$ python3 -q
>>> import numpy as np
>>> from numpy import linalg as LA
>>> np.set_printoptions(precision=2, suppress=True, linewidth=120)
>>> sv = 5 * 0.5 ** np.arange(3)
>>> Q, _ = LA.qr(np.array([[-1.5, -0.2, -0.3], [1.3, 0.4, -0.1], [1.4, 0.8, 1.0]]))
>>> rng = np.random.default_rng(6561)
>>> m1 = rng.normal(size=(11, 3)) * sv @ Q
>>> print(m1)
[[ 0.88  2.66  5.64]
 [-3.65 -3.97  1.28]
 [-1.26 -0.2   4.59]
 [ 3.48 -1.36 -3.98]
 [ 1.66  3.36 -3.08]
 [-0.29  3.71  3.13]
 [-0.43  3.15  1.68]
 [ 2.12  2.71  5.45]
 [ 1.13 -3.54 -5.54]
 [-7.65 -7.96 -3.82]
 [-0.42 -2.13 -4.04]]
>>> x = np.array([1, 1, 0])
>>> y = m1 @ x
>>> print(y)
[  3.54  -7.62  -1.46   2.12   5.02   3.42   2.72   4.83  -2.41 -15.61  -2.55]
>>> print(np.round(LA.lstsq(m1, y)[0], 2) + 0)
[1. 1. 0.]
>>> y = y + 0.05 * rng.normal(size=11)
>>> print(y)
[  3.53  -7.54  -1.44   2.23   5.02   3.41   2.75   4.82  -2.36 -15.52  -2.55]
>>> coef, *_ = LA.lstsq(m1, y)
>>> print(coef.round())
[ 1.  1. -0.]
>>> print([round(float(LA.norm(LA.solve(m1.T @ m1 + lam * np.eye(3), m1.T @ y))), 2) for lam in (0, 1, 10, 100)])
[1.41, 1.4, 1.33, 0.91]
>>> print(round(float(LA.norm(y - m1 @ coef)), 2))
0.14
>>> data = np.load("w.npy")
>>> print(data)
[[-2  1  2  6  1 -1]
 [ 2  2 -2 -6  1  1]
 [ 2  1  1 -6 -2  1]]
>>> print(np.count_nonzero(data))
18
>>> print(np.unravel_index(np.abs(data).argmax(), data.shape))
(np.int64(0), np.int64(3))
>>> print(LA.svd(data, compute_uv=False))
[11.34  3.08  2.41]
>>> print(np.diff(data, axis=0))
[[  4   1  -4 -12   0   2]
 [  0  -1   3   0  -3   0]]
>>> Uu, sv, vt = LA.svd(data, full_matrices=False)
>>> print(np.abs(Uu[:, 0]).round(6).argmax())
1
>>> print(np.abs(vt[0]))
[0.31 0.1  0.16 0.92 0.1  0.15]
>>> print(np.allclose(Uu * sv @ vt, data))
True
>>> print(Uu.shape, sv.shape, vt.shape)
(3, 3) (3,) (3, 6)
>>> print(np.round(Uu.T @ Uu, 2) + 0)
[[1. 0. 0.]
 [0. 1. 0.]
 [0. 0. 1.]]
>>> mat = np.array([[9.75, 7.25, -6.0],
...     [5.79, 8.71, -8.5],
...     [5.51, 7.94, -9.55],
...     [8.4, 7.05, -7.55],
...     [4.61, 8.76, -9.64],
...     [3.1, 12.27, -7.63],
...     [6.18, 10.46, -6.37],
...     [3.4, 9.24, -10.37],
...     [1.41, 10.83, -10.76],
...     [12.11, 12.58, 1.69],
...     [8.65, 8.61, -5.74]])
>>> x = np.array([0, 1, -1])
>>> y = mat @ x
>>> print(y)
[13.25 17.21 17.49 14.6  18.4  19.9  16.83 19.61 21.59 10.89 14.35]
>>> y = y + 0.02 * rng.normal(size=11)
>>> print(y)
[13.28 17.2  17.5  14.62 18.37 19.92 16.84 19.61 21.58 10.87 14.34]
>>> coef, *_ = LA.lstsq(mat, y)
>>> print(np.round(mat.T @ (y - mat @ coef), 2) + 0)
[0. 0. 0.]
>>> print(coef.round(2) + 0)
[ 0.  1. -1.]
